>>> import numpy as np
>>> np.set_printoptions(precision=2, suppress=True, linewidth=200, sign=" ")
>>> M = np.array([[0, 0, 0, 0, 0, 0, 0, 0],
...     [-1, -1, 0, -2, 1, 1, 0, 0],
...     [0, 0, 0, 0, -3, 0, 0, 0],
...     [0, 2, 0, 0, 0, 0, 0, -2],
...     [0, 3, 0, 0, 0, 3, 1, 0]])
>>> print(M)
[[ 0  0  0  0  0  0  0  0]
 [-1 -1  0 -2  1  1  0  0]
 [ 0  0  0  0 -3  0  0  0]
 [ 0  2  0  0  0  0  0 -2]
 [ 0  3  0  0  0  3  1  0]]
>>> # looks like rank 4
>>> rk = np.linalg.matrix_rank(M)
>>> rk
np.int64(4)
>>> ns = np.linalg.svd(M)[2][rk:].T
>>> print([int(np.linalg.matrix_rank(M[:i])) for i in range(1, len(M) + 1)])
[0, 1, 2, 3, 4]
>>> print(np.round(M @ ns, 2) + 0)
[[ 0.  0.  0.  0.]
 [ 0.  0.  0.  0.]
 [ 0.  0.  0.  0.]
 [ 0.  0.  0.  0.]
 [ 0.  0.  0.  0.]]
>>> np.allclose(M @ ns, 0)
True
>>> U, sig, Vt = np.linalg.svd(M)
>>> vecs = Vt[:(sig > 1e-8).sum()]
>>> rng = np.random.default_rng(995)
>>> x0 = M[4] + 3 * M[0] + rng.integers(2) * np.eye(8)[5]
>>> x0
array([ 0.,  3.,  0.,  0.,  0.,  4.,  1.,  0.])
>>> round(np.linalg.norm(x0 - vecs.T @ vecs @ x0), 2)
np.float64(0.55)
>>> np.argsort(-np.linalg.norm(M, axis=0).round(6), kind="stable")[:3]
array([ 1,  4,  5])
>>> round(float(np.linalg.norm(M, 2) / np.linalg.norm(M)), 2)
0.7
>>> [round(float(x), 2) for x in np.linalg.svd(M, compute_uv=False)[:3]]
[4.66, 3.43, 2.58]
>>> U, sig, Vt = np.linalg.svd(M)
>>> sig
array([ 4.66,  3.43,  2.58,  1.98, -0.  ])
>>> np.argmax(sig[:-1] / (sig[1:] + 1e-6)) + 1
np.int64(4)
>>> A2 = U[:, :4] @ np.diag(sig[:4]) @ Vt[:4]
>>> print(np.linalg.matrix_rank(M, rtol=0.05))
4
>>> np.round(np.linalg.norm(M - A2, 2), 2), sig[4]
(np.float64(0.0), np.float64(-0.0))
>>> A2.round(2) + 0
array([[ 0.,  0.,  0.,  0.,  0.,  0.,  0.,  0.],
       [-1., -1.,  0., -2.,  1.,  1.,  0.,  0.],
       [ 0.,  0.,  0.,  0., -3.,  0.,  0.,  0.],
       [ 0.,  2.,  0.,  0.,  0.,  0.,  0., -2.],
       [ 0.,  3.,  0.,  0.,  0.,  3.,  1.,  0.]])
>>> round(np.linalg.norm(M - A2) / np.linalg.norm(M), 2)
np.float64(0.0)
>>> np.round(np.abs(M - A2).max(), 2)
np.float64(0.0)
